$ ipython --no-banner

In [1]: import numpy as np

In [2]: import numpy.linalg as la

In [3]: np.set_printoptions(precision=2, suppress=True, linewidth=120, legacy="1.25")

In [4]: def rd(a):
   ...:     return np.round(a, 2) + 0
   ...: 

In [5]: J = np.load("mat.npy")

In [6]: J
Out[6]: 
array([[  0.1 ,   0.8 ,  -0.6 ,   6.77,   1.7 ,   0.1 ],
       [ -1.9 ,  -0.9 ,   0.5 ,   0.02,   0.  ,   0.3 ],
       [ -1.6 ,  -0.8 ,  -0.2 ,  -6.02,  -1.5 ,   0.1 ],
       [  0.3 ,  -0.2 ,  -1.  ,   5.6 ,   1.4 ,   0.7 ],
       [ -1.  ,   1.  ,   0.1 ,  -4.77,  -1.2 ,   0.  ],
       [  1.2 ,  -1.5 ,   1.8 ,  -6.02,  -1.5 ,   0.4 ],
       [  0.8 ,   1.2 ,  -1.  ,   0.81,   0.2 ,   0.2 ],
       [ -0.2 ,   0.3 ,   1.  ,   1.21,   0.3 ,  -2.6 ],
       [  1.4 ,   0.  ,   2.2 ,  -8.36,  -2.1 ,   0.3 ],
       [  0.2 ,  -1.3 ,  -0.4 ,  -1.19,  -0.3 ,   1.  ],
       [ -0.4 ,   0.5 ,  -0.3 ,   0.4 ,   0.1 ,   1.  ],
       [ -0.5 ,  -0.2 ,   0.6 ,   0.44,   0.1 ,  -0.3 ],
       [  0.4 ,  -1.1 ,   0.9 ,  -4.39,  -1.1 ,   0.6 ],
       [  0.2 ,  -0.3 ,  -1.6 ,   3.58,   0.9 ,  -1.2 ],
       [ -0.8 ,  -1.  ,  -1.1 , -11.6 ,  -2.9 ,  -0.5 ],
       [ -0.7 ,  -1.9 ,  -0.3 ,  -6.42,  -1.6 ,  -1.2 ],
       [  0.8 ,   0.8 ,   2.8 ,   1.62,   0.4 ,  -0.1 ],
       [  0.9 ,   0.8 ,  -1.  ,  -0.8 ,  -0.2 ,  -0.6 ],
       [  0.7 ,   1.5 ,   0.5 ,   7.18,   1.8 ,   0.2 ],
       [  0.8 ,  -0.4 ,  -0.8 ,  -0.02,   0.  ,  -0.4 ],
       [  1.3 ,  -0.2 ,  -0.8 ,   4.4 ,   1.1 ,   0.1 ],
       [  1.5 ,  -0.5 ,  -0.6 ,   3.2 ,   0.8 ,   0.8 ],
       [  0.4 ,   0.5 ,   0.2 ,  -2.01,  -0.5 ,  -0.7 ],
       [ -0.4 ,   0.3 ,   1.  ,   8.03,   2.  ,  -0.1 ],
       [  0.3 ,  -2.1 ,   0.7 ,   3.23,   0.8 ,  -0.6 ],
       [ -1.5 ,   1.6 ,  -0.4 ,  -3.58,  -0.9 ,  -2.6 ],
       [  1.6 ,  -1.7 ,  -0.8 ,   0.79,   0.2 ,   0.2 ],
       [  0.7 ,  -0.1 ,  -0.2 ,   4.4 ,   1.1 ,   0.  ],
       [  0.1 ,   1.4 ,  -0.9 ,   0.79,   0.2 ,   0.1 ],
       [  1.9 ,  -0.5 ,  -1.3 ,   0.81,   0.2 ,   0.1 ],
       [  1.6 ,   0.1 ,  -0.9 ,  -4.8 ,  -1.2 ,  -0.9 ],
       [  0.6 ,   0.5 ,   0.1 ,   1.98,   0.5 ,   0.  ],
       [  1.8 ,   1.1 ,   0.6 ,   9.27,   2.3 ,   0.4 ],
       [  0.4 ,  -0.6 ,   0.9 ,   1.62,   0.4 ,  -0.2 ],
       [  0.7 ,   0.2 ,   0.9 ,   5.21,   1.3 ,  -1.5 ],
       [  0.  ,   0.3 ,   0.1 ,  -3.58,  -0.9 ,   0.3 ],
       [  1.3 ,   1.  ,   0.2 ,  -0.8 ,  -0.2 ,   1.2 ],
       [ -0.6 ,  -0.2 ,   0.3 ,   0.01,   0.  ,  -0.6 ],
       [  0.4 ,  -1.5 ,  -1.2 ,  -0.41,  -0.1 ,  -0.6 ],
       [  2.1 ,   1.6 ,  -0.9 ,   6.01,   1.5 ,  -1.  ],
       [  1.2 ,  -1.2 ,   2.9 ,   3.57,   0.9 ,   0.8 ],
       [ -0.3 ,   0.4 ,  -1.8 ,   0.82,   0.2 ,  -0.1 ],
       [  0.9 ,  -0.3 ,   1.3 ,   1.57,   0.4 ,   1.7 ],
       [  0.6 ,  -1.2 ,  -0.5 ,  -1.21,  -0.3 ,  -0.4 ],
       [  0.  ,   1.2 ,   1.8 ,   4.39,   1.1 ,  -0.3 ]])

In [7]: # column 3 is much longer than the rest

In [8]: [round(float(x), 2) for x in la.svd(J, compute_uv=False)[:3]]
Out[8]: [30.75, 7.62, 6.68]

In [9]: rd(la.norm(J, 2) / la.norm(J))
Out[9]: 0.92

In [10]: rd(np.abs(la.svd(J)[2][-1]))
Out[10]: array([0.  , 0.  , 0.  , 0.24, 0.97, 0.  ])

In [11]: round(np.log10(la.cond(J)))
Out[11]: 3
